$ python -q
>>> import numpy as np
>>> np.set_printoptions(suppress=True, linewidth=120)
>>> M = np.array([[1.1, -0.4, 0.6, 1.0],
...     [0.8, -0.6, 1.1, -0.5],
...     [-1.7, 0.8, -0.6, -0.9]])
>>> M
array([[ 1.1, -0.4,  0.6,  1. ],
       [ 0.8, -0.6,  1.1, -0.5],
       [-1.7,  0.8, -0.6, -0.9]])
>>> def softmax(z):
...     e = np.exp(z - z.max(axis=-1, keepdims=True))
...     return e / e.sum(axis=-1, keepdims=True)
... 
>>> np.round(softmax(M[1] + -3), 2)
array([0.35, 0.09, 0.47, 0.09])
>>> scores = M @ M.T / np.sqrt(4)
>>> softmax(scores).round(6).argmax(axis=1)
array([0, 1, 2])
>>> np.round(softmax(scores)[1] @ M, 2)
array([ 0.74, -0.44,  0.83, -0.02])
>>> np.round(softmax(scores), 2)
array([[0.65, 0.32, 0.03],
       [0.33, 0.6 , 0.06],
       [0.02, 0.03, 0.95]])
>>> vec = np.array([1, 9, 3, 8])
>>> (M @ vec).argmax()
np.int64(0)
>>> np.linalg.norm(M @ vec) <= np.linalg.norm(M, 2) * np.linalg.norm(vec) + 1e-9
np.True_
>>> np.round(M * vec, 2)
array([[ 1.1, -3.6,  1.8,  8. ],
       [ 0.8, -5.4,  3.3, -4. ],
       [-1.7,  7.2, -1.8, -7.2]])
>>> np.round(M @ np.ones(4), 2)
array([ 2.3,  0.8, -2.4])
>>> np.round(M @ vec, 2)
array([ 7.3, -5.3, -3.5])
>>> A2 = np.array([[-1, -1, 3], [3, -2, -3]])
>>> W2 = np.kron(A2, M)
>>> W2.round(2)
array([[-1.1,  0.4, -0.6, -1. , -1.1,  0.4, -0.6, -1. ,  3.3, -1.2,  1.8,  3. ],
       [-0.8,  0.6, -1.1,  0.5, -0.8,  0.6, -1.1,  0.5,  2.4, -1.8,  3.3, -1.5],
       [ 1.7, -0.8,  0.6,  0.9,  1.7, -0.8,  0.6,  0.9, -5.1,  2.4, -1.8, -2.7],
       [ 3.3, -1.2,  1.8,  3. , -2.2,  0.8, -1.2, -2. , -3.3,  1.2, -1.8, -3. ],
       [ 2.4, -1.8,  3.3, -1.5, -1.6,  1.2, -2.2,  1. , -2.4,  1.8, -3.3,  1.5],
       [-5.1,  2.4, -1.8, -2.7,  3.4, -1.6,  1.2,  1.8,  5.1, -2.4,  1.8,  2.7]])
>>> cov = W2.T @ W2
>>> np.round(np.diag(cov), 2)
array([47.4 , 11.6 , 19.3 , 20.6 , 23.7 ,  5.8 ,  9.65, 10.3 , 85.32, 20.88, 34.74, 37.08])
>>> (W2 @ W2.T).shape
(6, 6)
>>> np.round(np.linalg.svd(W2, compute_uv=False) ** 2, 2)
array([231.58,  42.21,  41.73,   7.61,   2.74,   0.5 ])
